$ python -q
>>> import numpy as np
>>> from numpy import linalg as LA
>>> np.set_printoptions(suppress=True, linewidth=100)
>>> E = np.array([[-2, -6, 4, -4], [5, 15, -10, 10], [-5, -15, 10, -10]])
>>> # null space of dimension 3
>>> rk = LA.matrix_rank(E)
>>> rk
np.int64(1)
>>> null = LA.svd(E)[2][rk:].T
>>> LA.matrix_rank(E.T @ E), LA.matrix_rank(E @ E.T)
(np.int64(1), np.int64(1))
>>> np.round(E @ null, 3) + 0
array([[0., 0., 0.],
       [0., 0., 0.],
       [0., 0., 0.]])
>>> out = np.array([[-2, 1, 5, 4, 3, 0],
...     [-2, -3, -4, 2, 2, 1],
...     [4, 5, 5, 0, 4, -3],
...     [4, -3, -4, 3, -2, -2],
...     [1, 0, 4, -5, -1, 4],
...     [-4, -3, 2, -3, 4, -1]])
>>> arr = np.triu(out, 1)
>>> arr
array([[ 0,  1,  5,  4,  3,  0],
       [ 0,  0, -4,  2,  2,  1],
       [ 0,  0,  0,  0,  4, -3],
       [ 0,  0,  0,  0, -2, -2],
       [ 0,  0,  0,  0,  0,  4],
       [ 0,  0,  0,  0,  0,  0]])
>>> rng = np.random.default_rng(81)
>>> lab = rng.permutation(6)
>>> lab
array([1, 0, 5, 2, 3, 4])
>>> out = arr[lab][:, lab]
>>> np.trace(out)
np.int64(0)
>>> np.round(np.sort(np.abs(LA.eigvals(out))), 3)
array([0., 0., 0., 0., 0., 0.])
>>> np.allclose(out, arr)
False
>>> w1 = np.array([[1, 1, 0],
...     [1, 1, 2],
...     [-1, -3, -2],
...     [1, 1, -3],
...     [1, 1, 2],
...     [2, -1, -2]])
>>> beta = np.array([0, 3, 1])
>>> act = np.maximum(arr @ w1 + beta, 0)
>>> LA.matrix_rank(act)
np.int64(3)
>>> (act > 0).astype(int)
array([[1, 0, 0],
       [1, 1, 1],
       [0, 1, 1],
       [0, 1, 1],
       [1, 0, 0],
       [0, 1, 1]])
>>> act
array([[ 3,  0,  0],
       [10, 18,  5],
       [ 0, 10, 15],
       [ 0,  3,  1],
       [ 8,  0,  0],
       [ 0,  3,  1]])
>>> Z = np.array([[3, 0], [-3, -3], [1, 0]])
>>> (act @ Z).round(6).argmax(axis=1)
array([0, 0, 0, 0, 0, 0])
>>> O, vecs = LA.qr(act[:, :1])[0], LA.qr(act[:, 1:])[0]
>>> sig = LA.svd(O.T @ vecs, compute_uv=False)
>>> np.round(np.degrees(np.arccos(sig.clip(0, 1))), 3)
array([42.119])
>>> round(float(LA.norm(O @ O.T - vecs @ vecs.T, 2)), 3)
1.0
>>> Uu, sig, Vh = LA.svd(arr)
>>> sig.round(3) + 0
array([7.561, 5.599, 5.454, 2.595, 0.   , 0.   ])
>>> out = Uu[:, :4] @ np.diag(sig[:4]) @ Vh[:4]
>>> round(LA.norm(arr - out) / LA.norm(arr), 3)
np.float64(0.0)
>>> out.round(3) + 0
array([[ 0.,  1.,  5.,  4.,  3.,  0.],
       [ 0.,  0., -4.,  2.,  2.,  1.],
       [ 0.,  0.,  0.,  0.,  4., -3.],
       [ 0.,  0.,  0.,  0., -2., -2.],
       [ 0.,  0.,  0.,  0.,  0.,  4.],
       [ 0.,  0.,  0.,  0.,  0.,  0.]])
>>> round(float(LA.norm(arr - out, 2)), 3), np.round(sig[4], 3)
(0.0, np.float64(0.0))
>>> arr.reshape(2, -1)
array([[ 0,  1,  5,  4,  3,  0,  0,  0, -4,  2,  2,  1,  0,  0,  0,  0,  4, -3],
       [ 0,  0,  0,  0, -2, -2,  0,  0,  0,  0,  0,  4,  0,  0,  0,  0,  0,  0]])
>>> blk = arr.reshape(6, 2, -1)
>>> blk[:, 0]
array([[ 0,  1,  5],
       [ 0,  0, -4],
       [ 0,  0,  0],
       [ 0,  0,  0],
       [ 0,  0,  0],
       [ 0,  0,  0]])
>>> np.einsum("ihd,jhd->hij", blk, blk).shape
(2, 6, 6)
>>> K = np.load("w.npy")
>>> K.round(3)
array([[-4.183,  7.541, -2.928, -1.418, -6.989],
       [-2.462,  6.868,  0.217, -1.893, -3.271],
       [-5.767,  9.926, -0.523, -2.748, -5.112],
       [-5.425,  9.097, -1.984, -2.147, -6.459],
       [-3.458,  8.3  ,  1.528, -2.662, -2.291],
       [ 4.068,  1.483,  3.652, -0.861,  2.341],
       [-0.248,  3.57 , -3.032, -0.072, -5.781],
       [ 0.172,  2.487, -5.021,  0.731, -7.631],
       [-0.787,  4.822, -0.893, -0.965, -3.822],
       [ 0.748,  1.787, -5.394,  1.048, -7.812],
       [ 0.498,  3.029, -2.42 , -0.027, -4.921],
       [-1.085,  4.267, -3.454, -0.21 , -6.483],
       [-0.126,  4.334, -0.377, -0.916, -3.086],
       [-3.053,  7.365, -0.063, -1.997, -3.747],
       [ 1.195,  2.798, -1.022, -0.261, -3.29 ],
       [-6.859, 10.244, -2.847, -2.337, -7.8  ],
       [ 4.852, -0.507,  0.033,  0.606, -1.016],
       [-4.215, 10.301,  5.258, -4.158,  1.186],
       [ 3.391,  0.298, -1.933,  0.775, -3.469],
       [-2.809,  7.528,  1.157, -2.322, -2.446],
       [ 0.191,  3.053, -3.267,  0.153, -5.87 ],
       [-3.534,  7.02 , -2.542, -1.331, -6.387],
       [-7.305, 12.061,  1.268, -3.858, -3.834]])
>>> (arr - arr.T) / 2
array([[ 0. ,  0.5,  2.5,  2. ,  1.5,  0. ],
       [-0.5,  0. , -2. ,  1. ,  1. ,  0.5],
       [-2.5,  2. ,  0. ,  0. ,  2. , -1.5],
       [-2. , -1. ,  0. ,  0. , -1. , -1. ],
       [-1.5, -1. , -2. ,  1. ,  0. ,  2. ],
       [ 0. , -0.5,  1.5,  1. , -2. ,  0. ]])
>>> lab = K[:, 1] > np.median(K[:, 1])
>>> u = K[lab].mean(axis=0) - K[~lab].mean(axis=0)
>>> ((K - K.mean(axis=0)) @ u > 0).astype(int)
array([1, 1, 1, 1, 1, 0, 0, 0, 0, 0, 0, 0, 0, 1, 0, 1, 0, 1, 0, 1, 0, 1, 1])
>>> u.round(3)
array([-5.533,  6.132,  1.795, -2.443, -0.05 ])
>>> np.argsort(-np.abs(u).round(6), kind="stable")
array([1, 0, 3, 2, 4])
>>> mat = np.loadtxt("mat.csv", delimiter=",")
>>> mat
array([[ 1.,  1.,  1.],
       [ 4.,  5.,  2.],
       [ 8.,  5.,  3.],
       [11., 10.,  6.],
       [15., 14.,  9.],
       [16., 17., 11.],
       [19., 20., 13.],
       [24., 22., 18.],
       [28., 24., 21.],
       [28., 26., 23.],
       [31., 28., 23.],
       [31., 28., 26.],
       [35., 32., 31.],
       [37., 35., 32.],
       [40., 35., 33.],
       [40., 39., 33.],
       [40., 39., 34.],
       [44., 41., 38.],
       [45., 45., 41.],
       [49., 50., 42.],
       [49., 54., 43.],
       [54., 59., 44.]])
>>> P = mat @ LA.solve(mat.T @ mat, mat.T)
>>> round(np.trace(P), 3)
np.float64(3.0)
>>> np.round(LA.eigvalsh(P), 3) + 0
array([0., 0., 0., 0., 0., 0., 0., 0., 0., 0., 0., 0., 0., 0., 0., 0., 0., 0., 0., 1., 1., 1.])
>>> np.round(LA.norm(mat, 2) / LA.norm(mat), 3)
np.float64(0.999)
>>> np.round(np.abs(LA.svd(mat)[2][-1]), 3)
array([0.739, 0.207, 0.641])
>>> round(np.log10(LA.cond(mat)))
2
>>> LA.cond(mat) > 100
np.False_
>>> feats = np.load("out2.npy")
>>> feats
array([[ 0,  1,  0, -3, -2,  2],
       [-1,  0,  0, -2, -3,  1],
       [ 0,  0,  0,  1,  0,  3],
       [ 3,  2, -1,  0,  1,  2],
       [ 2,  3,  0, -1,  0,  0],
       [-2, -1, -3, -2,  0,  0]])
>>> x = np.array([2, 3, 2, 0, 0, 3])
>>> np.einsum("ij,j->i", feats, x)
array([  9,   1,   9,  16,  13, -13])
>>> feats * x
array([[ 0,  3,  0,  0,  0,  6],
       [-2,  0,  0,  0,  0,  3],
       [ 0,  0,  0,  0,  0,  9],
       [ 6,  6, -2,  0,  0,  6],
       [ 4,  9,  0,  0,  0,  0],
       [-4, -3, -6,  0,  0,  0]])
>>> (feats * x).sum(axis=1)
array([  9,   1,   9,  16,  13, -13])
>>> LA.norm(feats @ x) <= LA.norm(feats, 2) * LA.norm(x) + 1e-9
np.True_
>>> feats @ np.eye(6)[0]
array([ 0., -1.,  0.,  3.,  2., -2.])
>>> lab = rng.permutation(6)
>>> lab
array([1, 3, 5, 2, 0, 4])
>>> out = feats[lab][:, lab]
>>> np.trace(out)
np.int64(0)
>>> Uu, sig, Vh = LA.svd(K)
>>> vecs = Vh[:(sig > 1e-8).sum()]
>>> x = K[12] + -3 * K[16] + rng.integers(2) * np.eye(5)[3]
>>> x.round(3)
array([-14.682,   5.856,  -0.477,  -1.735,  -0.037])
>>> np.allclose(vecs.T @ vecs @ x, x)
False
>>> lab = rng.permutation(6)
>>> out = feats[:, lab] * rng.choice([-1, 1], 6)
>>> out
array([[-1,  3,  2,  0,  0,  2],
       [ 0,  2,  1,  1,  0,  3],
       [ 0, -1,  3,  0,  0,  0],
       [-2,  0,  2, -3, -1, -1],
       [-3,  1,  0, -2,  0,  0],
       [ 1,  2,  0,  2, -3,  0]])
>>> Uu, _, Vh = LA.svd(feats.T @ out)
>>> lab
array([1, 3, 5, 0, 2, 4])
>>> Z = np.array([[2, 2, 2, -2, -2],
...     [-1, 1, 3, 3, -3],
...     [1, -3, 3, -1, -1],
...     [3, 2, -1, 3, 0],
...     [2, -1, 1, 3, -3]])
>>> F = (rng.random((11, 5)) < 0.25) @ Z
>>> F
array([[ 2, -1,  1,  3, -3],
       [ 1,  0,  4,  6, -6],
       [ 3, -4,  4,  2, -4],
       [ 2,  3,  2,  6, -3],
       [ 2, -1,  1,  3, -3],
       [ 3, -1,  5, -3, -3],
       [ 1, -3,  3, -1, -1],
       [ 6, -2,  3,  5, -4],
       [ 1, -3,  3, -1, -1],
       [ 0,  0,  0,  0,  0],
       [ 2, -1,  1,  3, -3]])
>>> lab = rng.permutation(5)
>>> out = F[:, lab] * rng.choice([-1, 1], 5)
>>> out
array([[-1,  3, -2, -1, -3],
       [ 0,  6, -1, -4, -6],
       [-4,  2, -3, -4, -4],
       [ 3,  6, -2, -2, -3],
       [-1,  3, -2, -1, -3],
       [-1, -3, -3, -5, -3],
       [-3, -1, -1, -3, -1],
       [-2,  5, -6, -3, -4],
       [-3, -1, -1, -3, -1],
       [ 0,  0,  0,  0,  0],
       [-1,  3, -2, -1, -3]])
>>> Uu, _, Vh = LA.svd(F.T @ out)
>>> np.round(Uu @ Vh, 3) + 0
array([[ 0.,  0., -1.,  0.,  0.],
       [ 1.,  0.,  0.,  0.,  0.],
       [ 0.,  0.,  0., -1.,  0.],
       [ 0.,  1.,  0.,  0.,  0.],
       [ 0.,  0.,  0.,  0.,  1.]])
>>> np.round(LA.lstsq(F, out)[0], 3) + 0
array([[ 0.,  0., -1.,  0.,  0.],
       [ 1.,  0.,  0.,  0.,  0.],
       [ 0.,  0.,  0., -1.,  0.],
       [ 0.,  1.,  0.,  0.,  0.],
       [ 0.,  0.,  0.,  0.,  1.]])
>>> x = np.array([3, -1, 0])
>>> rhs = mat @ x
>>> rhs
array([  2.,   7.,  19.,  23.,  31.,  31.,  37.,  50.,  60.,  58.,  65.,  65.,  73.,  76.,  85.,
        81.,  81.,  91.,  90.,  97.,  93., 103.])
>>> np.round(LA.pinv(mat) @ mat, 3) + 0
array([[1., 0., 0.],
       [0., 1., 0.],
       [0., 0., 1.]])
>>> rhs = rhs + 0.05 * rng.normal(size=22)
>>> rhs.round(3)
array([  2.052,   7.044,  19.011,  23.017,  31.011,  31.014,  36.962,  49.907,  60.021,  57.934,
        64.991,  64.971,  73.056,  75.972,  84.978,  80.979,  81.088,  91.044,  89.997,  97.032,
        93.046, 103.1  ])
>>> beta, *_ = LA.lstsq(mat, rhs)
>>> round(LA.norm(rhs - mat @ beta), 3)
np.float64(0.195)
>>> beta.round()
array([ 3., -1.,  0.])
>>> [round(float(LA.norm(LA.solve(mat.T @ mat + lam * np.eye(3), mat.T @ rhs))), 2) for lam in (0, 1, 10, 100)]
[3.15, 3.11, 2.79, 1.68]
>>> beta.round(3)
array([ 2.993, -0.993,  0.001])
>>> J = 0.5 ** np.abs(np.subtract.outer(np.arange(5), np.arange(5)))
>>> J.round(3)
array([[1.   , 0.5  , 0.25 , 0.125, 0.062],
       [0.5  , 1.   , 0.5  , 0.25 , 0.125],
       [0.25 , 0.5  , 1.   , 0.5  , 0.25 ],
       [0.125, 0.25 , 0.5  , 1.   , 0.5  ],
       [0.062, 0.125, 0.25 , 0.5  , 1.   ]])
>>> Lm = LA.cholesky(J)
>>> np.round(np.diag(Lm) ** 2, 3)
array([1.  , 0.75, 0.75, 0.75, 0.75])
>>> np.round(J / np.sqrt(np.outer(np.diag(J), np.diag(J))), 3)
array([[1.   , 0.5  , 0.25 , 0.125, 0.062],
       [0.5  , 1.   , 0.5  , 0.25 , 0.125],
       [0.25 , 0.5  , 1.   , 0.5  , 0.25 ],
       [0.125, 0.25 , 0.5  , 1.   , 0.5  ],
       [0.062, 0.125, 0.25 , 0.5  , 1.   ]])
>>> np.round(Lm @ Lm.T, 3)
array([[1.   , 0.5  , 0.25 , 0.125, 0.062],
       [0.5  , 1.   , 0.5  , 0.25 , 0.125],
       [0.25 , 0.5  , 1.   , 0.5  , 0.25 ],
       [0.125, 0.25 , 0.5  , 1.   , 0.5  ],
       [0.062, 0.125, 0.25 , 0.5  , 1.   ]])
>>> x = np.array([-2, 1, 2, -2, -1])
>>> a = np.maximum(J @ x, 0)
>>> np.round(np.tanh(J @ x), 3)
array([-0.865,  0.358,  0.635, -0.905, -0.905])
>>> np.flatnonzero(a > 1e-9)
array([1, 2])
>>> J * (a > 1e-9)[:, None]
array([[0.   , 0.   , 0.   , 0.   , 0.   ],
       [0.5  , 1.   , 0.5  , 0.25 , 0.125],
       [0.25 , 0.5  , 1.   , 0.5  , 0.25 ],
       [0.   , 0.   , 0.   , 0.   , 0.   ],
       [0.   , 0.   , 0.   , 0.   , 0.   ]])
>>> a
array([0.   , 0.375, 0.75 , 0.   , 0.   ])
>>> lab = rng.permutation(5)
>>> out = J[:, lab] * rng.choice([-1, 1], 5)
>>> out.round(3)
array([[ 0.5  , -0.125, -0.062, -1.   , -0.25 ],
       [ 1.   , -0.25 , -0.125, -0.5  , -0.5  ],
       [ 0.5  , -0.5  , -0.25 , -0.25 , -1.   ],
       [ 0.25 , -1.   , -0.5  , -0.125, -0.5  ],
       [ 0.125, -0.5  , -1.   , -0.062, -0.25 ]])
>>> Uu, _, Vh = LA.svd(J.T @ out)
>>> np.round(LA.lstsq(J, out)[0], 3) + 0
array([[ 0.,  0.,  0., -1.,  0.],
       [ 1.,  0.,  0.,  0.,  0.],
       [ 0.,  0.,  0.,  0., -1.],
       [ 0., -1.,  0.,  0.,  0.],
       [ 0.,  0., -1.,  0.,  0.]])
>>> vals, vecs = LA.eigh(J)
>>> x = np.array([4, -5, -6, -9, -1])
>>> np.round(LA.eigvalsh(J[1:, 1:]), 3)
array([0.375, 0.539, 1.   , 2.086])
>>> np.round(vecs * np.maximum(vals, 0) @ vecs.T, 3)
array([[1.   , 0.5  , 0.25 , 0.125, 0.063],
       [0.5  , 1.   , 0.5  , 0.25 , 0.125],
       [0.25 , 0.5  , 1.   , 0.5  , 0.25 ],
       [0.125, 0.25 , 0.5  , 1.   , 0.5  ],
       [0.063, 0.125, 0.25 , 0.5  , 1.   ]])
>>> round(x @ J @ x / (x @ x), 3), np.round(vals[0], 3), np.round(vals[-1], 3)
(np.float64(1.492), np.float64(0.36), np.float64(2.262))
>>> u, v = J[1], J[3]
>>> u @ v
np.float64(0.875)
>>> np.round(u @ u, 3)
np.float64(1.578)
>>> pr = (u @ v) / (u @ u) * u
>>> np.round(v - pr, 3)
array([-0.152, -0.304,  0.223,  0.861,  0.431])
>>> round(LA.norm(u + v) ** 2 + LA.norm(u - v) ** 2, 3)
np.float64(6.312)
>>> np.round(np.outer(u, v), 3)
array([[0.062, 0.125, 0.25 , 0.5  , 0.25 ],
       [0.125, 0.25 , 0.5  , 1.   , 0.5  ],
       [0.062, 0.125, 0.25 , 0.5  , 0.25 ],
       [0.031, 0.062, 0.125, 0.25 , 0.125],
       [0.016, 0.031, 0.062, 0.125, 0.062]])
>>> W0 = np.load("test18.npy")
>>> W0
array([[ -2,   0,  12,   3,   3,   6],
       [  0, -18,  10, -10, -14,  -1],
       [ 12,  10, -10,  -5,  -6,  -6],
       [  3, -10,  -5,   6, -13, -10],
       [  3, -14,  -6, -13, -12,   2],
       [  6,  -1,  -6, -10,   2,  -4]])
>>> def softmax(z):
...     e = np.exp(z - z.max(axis=-1, keepdims=True))
...     return e / e.sum(axis=-1, keepdims=True)
... 
>>> np.round(softmax(E).sum(axis=1), 3)
array([1., 1., 1.])
>>> np.round(softmax(E[2] + 2), 3) + 0
array([0., 0., 1., 0.])
>>> att = E @ E.T / np.sqrt(4)
>>> softmax(att).round(6).argmax(axis=1)
array([2, 1, 2])
